% python3 -q
>>> import numpy as np
>>> from numpy import linalg as LA
>>> np.set_printoptions(precision=2, suppress=True, linewidth=160)
>>> J = np.loadtxt("dump.csv", delimiter=",")
>>> J
array([[11.,  3.,  3.,  6.,  6.,  6.,  3.,  9.,  0.,  9.,  0.],
       [ 3.,  3.,  1.,  2.,  2.,  2.,  1.,  3.,  0.,  3.,  0.],
       [ 3.,  1.,  3.,  2.,  2.,  2.,  1.,  3.,  0.,  3.,  0.],
       [ 6.,  2.,  2.,  6.,  4.,  4.,  2.,  6.,  0.,  6.,  0.],
       [ 6.,  2.,  2.,  4.,  6.,  4.,  2.,  6.,  0.,  6.,  0.],
       [ 6.,  2.,  2.,  4.,  4.,  6.,  2.,  6.,  0.,  6.,  0.],
       [ 3.,  1.,  1.,  2.,  2.,  2.,  3.,  3.,  0.,  3.,  0.],
       [ 9.,  3.,  3.,  6.,  6.,  6.,  3., 11.,  0.,  9.,  0.],
       [ 0.,  0.,  0.,  0.,  0.,  0.,  0.,  0.,  2.,  0.,  0.],
       [ 9.,  3.,  3.,  6.,  6.,  6.,  3.,  9.,  0., 11.,  0.],
       [ 0.,  0.,  0.,  0.,  0.,  0.,  0.,  0.,  0.,  0.,  2.]])
>>> def softmax(z):
...     e = np.exp(z - z.max(axis=-1, keepdims=True))
...     return e / e.sum(axis=-1, keepdims=True)
... 
>>> np.round(softmax(10 * J[7]), 2) + 0
array([0., 0., 0., 0., 0., 0., 0., 1., 0., 0., 0.])
>>> softmax(J).sum(axis=1)
array([1., 1., 1., 1., 1., 1., 1., 1., 1., 1., 1.])
>>> np.round(softmax(J[7] + 5), 2) + 0
array([0.1 , 0.  , 0.  , 0.01, 0.01, 0.01, 0.  , 0.77, 0.  , 0.1 , 0.  ])
>>> att = J @ J.T / np.sqrt(11)
>>> np.round(softmax(att + np.triu(np.full(att.shape, -np.inf), 1)), 2) + 0
array([[1.  , 0.  , 0.  , 0.  , 0.  , 0.  , 0.  , 0.  , 0.  , 0.  , 0.  ],
       [1.  , 0.  , 0.  , 0.  , 0.  , 0.  , 0.  , 0.  , 0.  , 0.  , 0.  ],
       [1.  , 0.  , 0.  , 0.  , 0.  , 0.  , 0.  , 0.  , 0.  , 0.  , 0.  ],
       [1.  , 0.  , 0.  , 0.  , 0.  , 0.  , 0.  , 0.  , 0.  , 0.  , 0.  ],
       [1.  , 0.  , 0.  , 0.  , 0.  , 0.  , 0.  , 0.  , 0.  , 0.  , 0.  ],
       [1.  , 0.  , 0.  , 0.  , 0.  , 0.  , 0.  , 0.  , 0.  , 0.  , 0.  ],
       [1.  , 0.  , 0.  , 0.  , 0.  , 0.  , 0.  , 0.  , 0.  , 0.  , 0.  ],
       [0.23, 0.  , 0.  , 0.  , 0.  , 0.  , 0.  , 0.77, 0.  , 0.  , 0.  ],
       [0.09, 0.09, 0.09, 0.09, 0.09, 0.09, 0.09, 0.09, 0.29, 0.  , 0.  ],
       [0.19, 0.  , 0.  , 0.  , 0.  , 0.  , 0.  , 0.19, 0.  , 0.63, 0.  ],
       [0.07, 0.07, 0.07, 0.07, 0.07, 0.07, 0.07, 0.07, 0.07, 0.07, 0.25]])
>>> left, s, vt = LA.svd(J)
>>> s
array([44.,  2.,  2.,  2.,  2.,  2.,  2.,  2.,  2.,  2.,  2.])
>>> B = left[:, :1] @ np.diag(s[:1]) @ vt[:1]
>>> LA.matrix_rank(J, rtol=0.05)
np.int64(1)
>>> [round(float(x), 2) for x in LA.svd(J, compute_uv=False)[:3]]
[44.0, 2.0, 2.0]
>>> np.abs(LA.svd(J)[2][-1])
array([0.89, 0.08, 0.08, 0.16, 0.16, 0.16, 0.08, 0.24, 0.  , 0.24, 0.  ])
>>> np.argsort(-LA.norm(J, axis=0).round(6), kind="stable")[:3]
array([0, 7, 9])
>>> x0 = np.array([4, -5, 2, -2, 0, 2, 5, 3, -4, 4, 4])
>>> y = J @ x0
>>> y
array([113.,  25.,  39.,  66.,  70.,  74.,  45., 111.,  -8., 113.,   8.])
>>> np.round(LA.solve(J, y), 2) + 0
array([ 4., -5.,  2., -2.,  0.,  2.,  5.,  3., -4.,  4.,  4.])
>>> np.round(LA.solve(J, J[:, 9]), 2) + 0
array([0., 0., 0., 0., 0., 0., 0., 0., 0., 1., 0.])
>>> np.round(LA.solve(J.T, J[3]), 2) + 0
array([0., 0., 0., 1., 0., 0., 0., 0., 0., 0., 0.])
>>> rng = np.random.default_rng(3610)
>>> E = np.array([[3, 0, -1, 0],
...     [5, 0, -3, 3],
...     [2, -3, -1, 5],
...     [-5, 2, 4, -2],
...     [5, -3, -4, -3],
...     [-1, -3, 4, -5],
...     [0, 3, -2, -1],
...     [1, 3, -2, -4],
...     [5, -4, 3, 0],
...     [5, 1, -5, 4],
...     [0, -3, 3, -5],
...     [3, -4, 3, 3],
...     [-4, 5, -2, 3]]) * (rng.random((13, 4)) < 0.3)
>>> E
array([[ 0,  0,  0,  0],
       [ 0,  0,  0,  3],
       [ 0,  0, -1,  0],
       [ 0,  0,  4, -2],
       [ 5,  0,  0, -3],
       [ 0,  0,  0,  0],
       [ 0,  0,  0, -1],
       [ 1,  0,  0, -4],
       [ 5,  0,  0,  0],
       [ 5,  0,  0,  0],
       [ 0,  0,  0,  0],
       [ 3,  0,  0,  0],
       [-4,  0, -2,  3]])
>>> [round(float(x), 2) for x in LA.svd(E, compute_uv=False)[:3]]
[10.82, 6.18, 3.83]
>>> x0 = np.array([0, -2, -2, 2])
>>> h = np.maximum(E @ x0, 0)
>>> E.T @ h
array([-40,   0, -22,  48])
>>> np.maximum(E @ (3 * x0), 0)
array([ 0, 18,  6,  0,  0,  0,  0,  0,  0,  0,  0,  0, 30])
>>> E * (h > 1e-9)[:, None]
array([[ 0,  0,  0,  0],
       [ 0,  0,  0,  3],
       [ 0,  0, -1,  0],
       [ 0,  0,  0,  0],
       [ 0,  0,  0,  0],
       [ 0,  0,  0,  0],
       [ 0,  0,  0,  0],
       [ 0,  0,  0,  0],
       [ 0,  0,  0,  0],
       [ 0,  0,  0,  0],
       [ 0,  0,  0,  0],
       [ 0,  0,  0,  0],
       [-4,  0, -2,  3]])
>>> np.flatnonzero(h > 1e-9)
array([ 1,  2, 12])
>>> np.unique(E.round(6), axis=0).shape
(10, 4)
>>> np.abs(np.diag(LA.qr(E)[1])) > 1e-9
array([ True, False,  True,  True])
>>> round(float(np.trace(LA.pinv(E) @ E)), 2)
3.0
>>> u = np.array([-1, 3])
>>> np.convolve(E[9], u)
array([-5, 15,  0,  0,  0])
>>> rank = LA.matrix_rank(E)
>>> rank
np.int64(3)
>>> N = LA.svd(E)[2][rank:].T
>>> [int(LA.matrix_rank(np.delete(E, i, axis=0))) for i in range(13)]
[3, 3, 3, 3, 3, 3, 3, 3, 3, 3, 3, 3, 3]
>>> N.shape
(4, 1)
>>> np.allclose(E @ N, 0)
True
>>> [int(LA.matrix_rank(E[:, :j + 1])) for j in range(4)]
[1, 1, 2, 3]
>>> cent = np.sign(np.array([[1, 1, 3, -2], [0, 2, 0, -2], [-1, 3, -3, -2], [0, 0, -1, 0]]))
>>> B = (np.tril(cent, -1) + np.eye(4)) @ (np.triu(cent, 1) + np.eye(4))
>>> vals = np.array([3, 3, 3, 1])
>>> feats = np.rint(B * vals @ LA.inv(B)) + 0
>>> feats
array([[ 5., -2.,  2.,  2.],
       [ 2.,  1.,  2.,  2.],
       [ 2., -2.,  5.,  2.],
       [-4.,  4., -4., -1.]])
>>> Q, vecs = LA.qr(feats[:, :1])[0], LA.qr(feats[:, 1:])[0]
>>> s = LA.svd(Q.T @ vecs, compute_uv=False)
>>> round(LA.norm(Q @ Q.T - vecs @ vecs.T, 2), 2)
np.float64(1.0)
>>> np.degrees(np.arccos(s.clip(0, 1)))
array([6.83])
>>> s
array([0.99])
>>> np.kron(np.eye(2, dtype=int), feats)
array([[ 5., -2.,  2.,  2.,  0., -0.,  0.,  0.],
       [ 2.,  1.,  2.,  2.,  0.,  0.,  0.,  0.],
       [ 2., -2.,  5.,  2.,  0., -0.,  0.,  0.],
       [-4.,  4., -4., -1., -0.,  0., -0., -0.],
       [ 0., -0.,  0.,  0.,  5., -2.,  2.,  2.],
       [ 0.,  0.,  0.,  0.,  2.,  1.,  2.,  2.],
       [ 0., -0.,  0.,  0.,  2., -2.,  5.,  2.],
       [-0.,  0., -0., -0., -4.,  4., -4., -1.]])
>>> np.round(LA.det(2 * feats), 2), round(float(LA.det(feats)), 2)
(np.float64(432.0), 27.0)
>>> np.round(LA.det(feats[::-1]), 2)
np.float64(27.0)
>>> (feats - feats.T) / 2
array([[ 0., -2.,  0.,  3.],
       [ 2.,  0.,  2., -1.],
       [ 0., -2.,  0.,  3.],
       [-3.,  1., -3.,  0.]])
>>> feats @ feats
array([[ 17.,  -8.,   8.,   8.],
       [  8.,   1.,   8.,   8.],
       [  8.,  -8.,  17.,   8.],
       [-16.,  16., -16.,  -7.]])
>>> mat = np.load("out1.npy")
>>> mat
array([[0, 1, 0, 1, 0, 0, 0, 0, 1, 0],
       [1, 0, 0, 1, 0, 0, 0, 0, 1, 0],
       [0, 0, 0, 0, 1, 0, 0, 1, 0, 0],
       [1, 1, 0, 0, 0, 0, 0, 0, 0, 1],
       [0, 0, 1, 0, 0, 1, 1, 1, 0, 0],
       [0, 0, 0, 0, 1, 0, 0, 0, 0, 0],
       [0, 0, 0, 0, 1, 0, 0, 1, 0, 0],
       [0, 0, 1, 0, 1, 0, 1, 0, 0, 0],
       [1, 1, 0, 0, 0, 0, 0, 0, 0, 1],
       [0, 0, 0, 1, 0, 0, 0, 0, 1, 0]])
>>> B = feats / np.sqrt((feats ** 2).mean(axis=1, keepdims=True))
>>> feats - feats.mean(axis=1, keepdims=True)
array([[ 3.25, -3.75,  0.25,  0.25],
       [ 0.25, -0.75,  0.25,  0.25],
       [ 0.25, -3.75,  3.25,  0.25],
       [-2.75,  5.25, -2.75,  0.25]])
